>>> import numpy as np
>>> import numpy.linalg as la
>>> np.set_printoptions(precision=2, suppress=True, linewidth=200, legacy="1.25")
>>> data = np.loadtxt("test7.csv", delimiter=",")
>>> print(data)
[[ 2.  2. -6.  3.  2.  2.  0.  3.]
 [ 1.  2. -2.  1.  0.  0.  2.  0.]
 [ 2.  1. -6.  3.  2.  2.  3.  0.]
 [ 3.  3. -2.  1.  2.  3.  3.  1.]
 [ 3.  1. -4.  2.  0.  3.  3.  1.]
 [ 2.  1. -2.  1.  3.  0.  3.  0.]
 [ 3.  1. -6.  3.  1.  1.  3.  0.]
 [ 0.  3. -2.  1.  2.  1.  1.  2.]
 [ 0.  2. -4.  2.  1.  1.  3.  3.]]
>>> # rank 7
>>> print(round(la.norm(data, 2) / la.norm(data), 2))
0.91
>>> print(np.argsort(-la.norm(data, axis=0).round(6), kind="stable")[:3])
[2 6 0]
>>> print(la.cond(data) > 100)
True
>>> M = np.load("case1.npy")
>>> print(M)
[[22 22 12  6 15 18 15]
 [ 8  9  1  1  8  2  5]
 [14 13 11  5  7 16 10]
 [ 0  0  0  0  0  0  0]
 [13 18  3 10 14  5  8]
 [12 11  5  3 10  7 12]
 [ 7 10 11 16  9  6 21]
 [17 16 18 11  7 16 19]
 [ 3  3  7  6  0  0  9]
 [12 11  5  3 10  7 12]
 [20 23 14 18 16 10 24]
 [ 5 14  2 17 13  4  8]
 [ 4  7  4 10  9  6 12]
 [18 15 15  7  9 21 17]
 [21 15 12  5 13 16 16]
 [18 27  7 13 18 12 14]
 [14 13 11  5  7 16 10]
 [ 8 12  9 15  6  3 12]
 [ 8 12 11  9  4  7 15]]
>>> u = np.array([2, 2, 5])
>>> print(np.polyval(u, M[4]))
[369 689  29 225 425  65 149]
>>> print(np.convolve(M[4], u))
[ 26  62 107 116  63  88  96  41  40]
>>> A2 = np.c_[M[:, :3] @ np.array([[2, 2, 2], [2, 0, 1], [1, 0, 2]]), np.array([1, -3, 1, 1, 3, -1, 0, 3, 1, 2, 3, 0, -3, 1, 3, -1, -3, -1, 3])]
>>> print(A2)
[[100  44  90   1]
 [ 35  16  27  -3]
 [ 65  28  63   1]
 [  0   0   0   1]
 [ 65  26  50   3]
 [ 51  24  45  -1]
 [ 45  14  46   0]
 [ 84  34  86   3]
 [ 19   6  23   1]
 [ 51  24  45   2]
 [100  40  91   3]
 [ 40  10  28   0]
 [ 26   8  23  -3]
 [ 81  36  81   1]
 [ 84  42  81   3]
 [ 97  36  77  -1]
 [ 65  28  63  -3]
 [ 49  16  46  -1]
 [ 51  16  50   3]]
>>> print(la.matrix_rank(np.c_[M, A2]))
8
>>> print(np.round(la.norm(A2 - M @ la.lstsq(M, A2)[0], axis=0), 2) + 0)
[0.   0.   0.   7.45]
>>> print(la.matrix_rank(A2))
4
>>> cent = M[[1, 7]].astype(float)
>>> for _ in range(3):
...     z = la.norm(M[:, None] - cent, axis=-1).argmin(axis=1)
...     cent = np.array([M[z == j].mean(axis=0) for j in range(2)])
... 
>>> print(z)
[1 0 1 0 0 0 0 1 0 0 1 0 0 1 1 1 1 0 0]
>>> print(cent)
[[ 7.27  9.73  5.27  8.18  7.55  4.27 10.36]
 [18.   18.   12.5   8.75 11.5  15.62 15.62]]
>>> x = np.array([4, 8, 5, 7, 0, 1, 8])
>>> h = np.maximum(cent @ x, 0)
>>> print(h)
[277.73 480.38]
>>> print(np.tanh(cent @ x))
[1. 1.]
>>> print(np.maximum(cent @ (3 * x), 0))
[ 833.18 1441.12]
>>> x = np.array([3, -2, 7, 7, 9, -6, 7])
>>> target = M @ x
>>> print(la.solve(M.T @ M, M.T @ target))
[ 3. -2.  7.  7.  9. -6.  7.]
>>> print(np.round(la.pinv(M) @ M, 2) + 0)
[[1. 0. 0. 0. 0. 0. 0.]
 [0. 1. 0. 0. 0. 0. 0.]
 [0. 0. 1. 0. 0. 0. 0.]
 [0. 0. 0. 1. 0. 0. 0.]
 [0. 0. 0. 0. 1. 0. 0.]
 [0. 0. 0. 0. 0. 1. 0.]
 [0. 0. 0. 0. 0. 0. 1.]]
>>> print(target)
[280 115 165   0 246 202 382 322 157 202 490 269 225 252 285 328 165 288 239]
>>> rng = np.random.default_rng(9284)
>>> target = target + 0.3 * rng.normal(size=19)
>>> print(target)
[280.26 115.02 164.98  -0.44 246.05 201.95 382.68 321.96 157.62 202.26 489.7  268.52 225.7  251.82 284.74 327.84 165.01 287.77 238.92]
>>> beta, *_ = la.lstsq(M, target)
>>> print(beta)
[ 2.77 -1.99  7.31  6.85  9.27 -6.07  6.96]
>>> print(beta.round())
[ 3. -2.  7.  7.  9. -6.  7.]
>>> J = np.load("sample1.npy")
>>> print(J)
[[ 1.    0.    0.    0.    0.  ]
 [ 0.    1.    0.    0.    0.  ]
 [ 0.    0.    0.81  0.59  0.  ]
 [ 0.    0.   -0.59  0.81  0.  ]
 [ 0.    0.    0.    0.    1.  ]]
>>> z = rng.permutation(5)
>>> print(z)
[4 1 3 0 2]
>>> A2 = J[z][:, z]
>>> print(np.sort(np.abs(la.eigvals(A2))))
[1. 1. 1. 1. 1.]
>>> print(round(np.trace(A2), 2))
4.62
>>> print(A2)
[[ 1.    0.    0.    0.    0.  ]
 [ 0.    1.    0.    0.    0.  ]
 [ 0.    0.    0.81  0.   -0.59]
 [ 0.    0.    0.    1.    0.  ]
 [ 0.    0.    0.59  0.    0.81]]
>>> Q, evecs = la.qr(A2[:, :3])[0], la.qr(A2[:, 3:])[0]
>>> sig = la.svd(Q.T @ evecs, compute_uv=False)
>>> print(round(la.norm(Q @ Q.T - evecs @ evecs.T, 2), 2))
1.0
>>> print(sig.round(2) + 0)
[0. 0.]
>>> print(np.degrees(np.arccos(sig.clip(0, 1))))
[90. 90.]
>>> print((sig > 0.9).sum())
0
>>> x = np.array([3, 0, 0, 2, 0])
>>> print(5 - la.matrix_rank(J - np.eye(5), tol=1e-8))
3
>>> print([p for p in range(1, 25) if np.allclose(la.matrix_power(J, p), np.eye(5))])
[10, 20]
>>> print(la.inv(J))
[[ 1.    0.    0.    0.    0.  ]
 [ 0.    1.    0.    0.    0.  ]
 [ 0.    0.    0.81 -0.59  0.  ]
 [ 0.    0.    0.59  0.81  0.  ]
 [ 0.    0.    0.    0.    1.  ]]
>>> print(np.round(J.T @ (J @ x), 2) + 0)
[3. 0. 0. 2. 0.]
>>> mat = np.loadtxt("block4.csv", delimiter=",")
>>> print(mat)
[[ 0.  0. -1.  0.  2. -1. -3.  0. -3.]
 [ 0.  0.  0. -3. -1. -2. -3. -2.  3.]
 [ 0.  0.  0.  3.  2. -1.  3. -1. -3.]
 [ 0.  0.  0.  0.  2. -3.  1. -1.  1.]
 [ 0.  0.  0.  0.  0. -2. -3. -1. -2.]
 [ 0.  0.  0.  0.  0.  0. -3.  1.  2.]
 [ 0.  0.  0.  0.  0.  0.  0.  2.  0.]
 [ 0.  0.  0.  0.  0.  0.  0.  0. -1.]
 [ 0.  0.  0.  0.  0.  0.  0.  0.  0.]]
>>> print(la.matrix_rank(mat, rtol=0.1))
6
>>> print(np.argsort(-la.norm(mat, axis=0).round(6), kind="stable")[:3])
[6 8 5]
>>> A2 = mat + rng.integers(-2, 3, (9, 7)) @ rng.integers(-2, 3, (7, 9))
>>> print(A2)
[[-11.   8.   3.  -2.  -1.   2.  -5.   4.  -3.]
 [ -7.  -2.  -4.  -1.  -1.   1.   0.   5.   0.]
 [ -1.  -1.   1.   8.   0.  -2.   6.   1.  -3.]
 [  6.  -2.  -1.  -1.   4.  -6.  -3.  -3.  -4.]
 [ -4.   4.   0.  14.  -7.  -7.   4.   0.   3.]
 [ -2.  -6.  -2.   4.  -2.   3.   9.   9.   2.]
 [ -8.   0.  -2.   6.  -2.   2.  10.   6.   6.]
 [ -6.  -4.  -5.   7.  -1.   2.   5.   6.  -1.]
 [-11.  10.   4.   6.  -9.  -1.   4.   8.  -2.]]
>>> print(A2 - mat)
[[-11.   8.   4.  -2.  -3.   3.  -2.   4.   0.]
 [ -7.  -2.  -4.   2.   0.   3.   3.   7.  -3.]
 [ -1.  -1.   1.   5.  -2.  -1.   3.   2.   0.]
 [  6.  -2.  -1.  -1.   2.  -3.  -4.  -2.  -5.]
 [ -4.   4.   0.  14.  -7.  -5.   7.   1.   5.]
 [ -2.  -6.  -2.   4.  -2.   3.  12.   8.   0.]
 [ -8.   0.  -2.   6.  -2.   2.  10.   4.   6.]
 [ -6.  -4.  -5.   7.  -1.   2.   5.   6.   0.]
 [-11.  10.   4.   6.  -9.  -1.   4.   8.  -2.]]
>>> print(np.abs(A2 - mat).sum(axis=1))
[37. 31. 16. 26. 47. 39. 40. 36. 55.]
>>> K, _ = la.qr(np.array([[-1.8, 1.2, 1.1], [-0.7, -0.5, -0.1], [0.5, 1.2, -0.3]]))
>>> print(K)
[[-0.9   0.39 -0.18]
 [-0.35 -0.43  0.83]
 [ 0.25  0.81  0.52]]
>>> t = np.radians(90)
>>> R = np.eye(3)
>>> R[0, 0] = R[2, 2] = np.cos(t)
>>> R[0, 2], R[2, 0] = -np.sin(t), np.sin(t)
>>> print(R.round(2) + 0)
[[ 0.  0. -1.]
 [ 0.  1.  0.]
 [ 1.  0.  0.]]
>>> A2 = K @ R.T
>>> print(np.abs(A2 - K).max(axis=0))
[1.08 0.   1.18]
>>> W0 = np.load("m.npy")
>>> print(W0)
[[-0.76 -1.23 -0.17  0.02 -0.62 -0.93 -5.37  1.07]
 [-0.8  -1.4  -0.32  0.14 -0.63 -0.39 -7.39  1.49]
 [ 0.4   1.96  0.47 -0.16  0.08  0.02  8.93 -1.06]
 [ 0.02  0.17  0.13 -0.12  0.11  0.35  2.32 -0.13]
 [ 0.39  1.35  0.68  0.33  0.5   0.87  7.75 -1.17]
 [-0.83 -1.14 -0.18  0.03 -0.42 -0.44 -7.55  1.04]
 [-0.46 -0.25  0.49 -0.71 -0.27 -0.02 -1.41  0.21]
 [-0.48 -1.74 -0.44  0.27 -0.49 -0.83 -9.1   1.76]
 [-0.22 -0.43  0.4   0.17  0.18 -0.09  0.22  0.11]
 [-0.04 -1.41 -0.33 -0.13 -0.07 -0.34 -5.62  1.02]
 [-0.38 -0.33 -0.36 -0.18  0.11  0.24 -2.18  0.56]
 [-0.06  1.53  0.49  0.28  0.09  0.2   3.26 -1.28]
 [-0.42 -1.5  -0.39  0.05 -0.39 -0.28 -4.81  1.12]
 [ 0.29  1.09 -0.41 -0.64  0.05  0.21  1.83 -0.72]
 [-0.55 -2.   -0.01 -0.11 -0.25 -0.03 -8.76  1.4 ]
 [ 0.2   0.59 -0.18  0.27  0.12  0.17  3.42 -0.05]
 [ 0.29 -0.04 -0.21  0.22  0.11 -0.33  2.43 -0.33]
 [-0.75 -1.   -0.06 -0.42  0.14  0.01 -3.54  0.88]
 [-1.06 -1.57  0.25  0.1  -0.73 -0.7  -7.34  1.05]
 [ 0.    0.07  0.11  0.39 -0.01  0.36  0.07 -0.11]
 [-0.13 -0.71  0.24  0.11  0.07 -0.51 -1.78  0.53]
 [ 0.4   1.58 -0.02 -0.26  0.46  0.06  5.07 -0.72]]
>>> # column 6 is much longer than the rest
>>> z = W0[:, 4] > np.median(W0[:, 4])
>>> u = W0[z].mean(axis=0) - W0[~z].mean(axis=0)
>>> print(u)
[ 0.48  1.43  0.27  0.08  0.53  0.4   7.4  -1.09]
>>> print(((W0 - W0.mean(axis=0)) @ u > 0).astype(int))
[0 0 1 1 1 0 0 0 1 0 0 1 0 1 0 1 1 0 0 1 0 1]
>>> print(round(float((((W0 - W0.mean(axis=0)) @ u > 0) == z).mean()), 2))
0.77
>>> x = np.array([4, 4, 1, 2, 3])
>>> print(np.einsum("ij,j->i", J, x))
[4.   4.   1.98 1.03 3.  ]
>>> print(J @ np.eye(5)[2])
[ 0.    0.    0.81 -0.59  0.  ]
>>> print(J @ np.ones(5))
[1.   1.   1.4  0.22 1.  ]
>>> print(np.sign((J @ x).round(6)))
[1. 1. 1. 1. 1.]
>>> print(J * x)
[[ 4.    0.    0.    0.    0.  ]
 [ 0.    4.    0.    0.    0.  ]
 [ 0.    0.    0.81  1.18  0.  ]
 [ 0.    0.   -0.59  1.62  0.  ]
 [ 0.    0.    0.    0.    3.  ]]
>>> F = np.array([[0, 5, 3, 1, 5],
...     [7, 3, 4, 4, 1],
...     [3, 7, 5, 5, 1],
...     [2, 5, 7, 0, 2],
...     [2, 6, 3, 3, 6],
...     [6, 0, 9, 8, 6],
...     [0, 6, 8, 3, 3],
...     [-21, -4, -9, -11, 2]])
>>> r = la.matrix_rank(mat)
>>> print(r)
7
>>> N = la.svd(mat)[2][r:].T
>>> print(la.matrix_rank(mat.T @ mat), la.matrix_rank(mat @ mat.T))
7 7
>>> print([int(la.matrix_rank(np.delete(mat, i, axis=0))) for i in range(9)])
[6, 7, 7, 7, 7, 7, 7, 7, 7]
>>> print([int(la.matrix_rank(mat[:, :j + 1])) for j in range(9)])
[0, 0, 1, 2, 3, 4, 5, 6, 7]
>>> print(np.round(N @ N.T, 2) + 0)
[[1. 0. 0. 0. 0. 0. 0. 0. 0.]
 [0. 1. 0. 0. 0. 0. 0. 0. 0.]
 [0. 0. 0. 0. 0. 0. 0. 0. 0.]
 [0. 0. 0. 0. 0. 0. 0. 0. 0.]
 [0. 0. 0. 0. 0. 0. 0. 0. 0.]
 [0. 0. 0. 0. 0. 0. 0. 0. 0.]
 [0. 0. 0. 0. 0. 0. 0. 0. 0.]
 [0. 0. 0. 0. 0. 0. 0. 0. 0.]
 [0. 0. 0. 0. 0. 0. 0. 0. 0.]]
>>> print(np.allclose(mat @ N, 0))
True
>>> print([int(la.matrix_rank(mat[:i])) for i in range(1, len(mat) + 1)])
[1, 2, 3, 4, 5, 6, 7, 7, 7]
>>> print(N.shape)
(9, 2)
>>> x = np.array([1, -1, -1, 1, 1])
>>> target = F @ x
>>> print(la.lstsq(F, target)[0])
[ 1. -1. -1.  1.  1.]
>>> print(target)
[ -2   5  -3  -8   2  11  -8 -17]
>>> target = target + 0.02 * rng.normal(size=8)
>>> print(target)
[ -2.     5.01  -3.    -8.05   1.99  11.    -8.   -17.01]
>>> beta, *_ = la.lstsq(F, target)
>>> print(beta.round())
[ 1. -1. -1.  1.  1.]
>>> print([round(float(la.norm(la.solve(F.T @ F + lam * np.eye(5), F.T @ target))), 2) for lam in (0, 1, 10, 100)])
[2.24, 2.19, 1.86, 0.97]
>>> print(round(float(la.norm(target - F @ beta)), 2))
0.02
>>> X = np.loadtxt("out4.csv", delimiter=",")
>>> print(X)
[[  5.89 -16.64   8.25   6.45  16.09  -3.64   0.66   2.32]
 [  5.48 -12.22   8.75   6.72  16.24  -3.63   0.02   3.11]
 [  4.18 -12.92   9.85   7.64  13.63  -3.09  -1.17   1.25]
 [  6.8  -15.24   9.87   5.38  13.68  -3.47  -0.35   1.78]
 [  6.88 -13.82   8.51   4.25  15.62  -2.87   1.18   3.32]
 [  3.99 -14.75   8.2    6.31  15.94  -2.62   1.3    3.59]
 [  5.31 -14.68   8.52   5.26  13.88  -3.95   0.19   3.33]
 [  4.82 -15.57  10.56   5.12  16.    -3.1   -0.65   4.32]
 [  7.48 -14.86   8.39   7.32  14.06  -3.02  -0.29   3.34]
 [  6.14 -16.77  10.1    6.14  12.17  -2.94  -0.52   1.96]
 [  6.74 -15.22   8.79   6.06  13.79  -3.65  -1.76   3.6 ]
 [  8.25 -15.95   9.43   6.39  15.04  -3.38   0.58   2.65]
 [  6.55 -14.55   9.52   5.71  14.29  -1.91   0.68   2.44]
 [  6.89 -16.39   8.19   5.18  14.27  -2.83   1.06   2.71]
 [  3.75 -15.54   8.47   6.35  15.65  -2.48   0.3    1.75]
 [  6.   -14.69   8.54   5.37  15.45  -1.69  -0.24   3.39]
 [  5.29 -16.45  10.48   5.8   16.95  -3.27  -0.62   4.21]
 [  4.88 -13.41   8.14   4.96  13.39  -3.46  -0.58   3.36]
 [  7.97 -14.16   8.61   4.84  14.59  -4.19   0.12   4.95]
 [  4.92 -14.1    9.27   5.44  15.3   -3.25   0.93   3.63]
 [  5.49 -14.08   6.98   5.62  14.14  -3.06  -0.34   3.45]
 [  5.52 -14.7   11.55   6.78  15.08  -2.47   0.22   2.27]
 [  6.6  -15.44   9.79   6.28  14.39  -4.67  -0.87   4.22]
 [  5.54 -16.4    8.83   6.25  15.15  -3.45   0.67   1.59]
 [  7.31 -14.76   8.92   5.38  15.09  -2.06   0.46   3.35]
 [  6.47 -15.62   9.7    6.3   14.39  -4.14  -0.18   3.9 ]
 [  6.47 -15.44   9.33   5.71  16.14  -3.31  -0.42   4.23]
 [  4.52 -13.82   9.33   7.26  14.84   1.06  -0.36   3.81]
 [  5.93 -15.69   8.2    6.94  14.76  -2.85  -0.63   2.75]
 [  5.11 -14.94   8.91   4.64  13.95  -2.79   0.98   4.06]
 [  6.22 -14.46   9.58   6.44  17.93  -3.1    0.33   3.32]
 [  5.29 -16.26   7.14   4.14  16.53  -3.04  -0.13   3.92]
 [  6.54 -14.32   7.05   6.26  14.22  -3.08   0.25   3.28]
 [  5.93 -12.6   10.04   4.55  12.7   -4.2    0.45   2.48]]
>>> Ac = (X - X.mean(axis=0)) / X.std(axis=0)
>>> print(Ac.std(axis=0))
[1. 1. 1. 1. 1. 1. 1. 1.]
>>> beta = la.lstsq(np.delete(Ac, 7, axis=1), Ac[:, 7])[0]
>>> print(beta)
[ 0.21  0.14 -0.09 -0.46  0.44  0.07 -0.36]
>>> x = np.array([2, 3, -5, 1, 3, -4, 5, 1])
>>> print(X @ np.eye(8)[2])
[ 8.25  8.75  9.85  9.87  8.51  8.2   8.52 10.56  8.39 10.1   8.79  9.43  9.52  8.19  8.47  8.54 10.48  8.14  8.61  9.27  6.98 11.55  9.79  8.83  8.92  9.7   9.33  9.33  8.2   8.91  9.58  7.14  7.05
 10.04]
>>> print(la.norm(X @ x) <= la.norm(X, 2) * la.norm(x) + 1e-9)
True
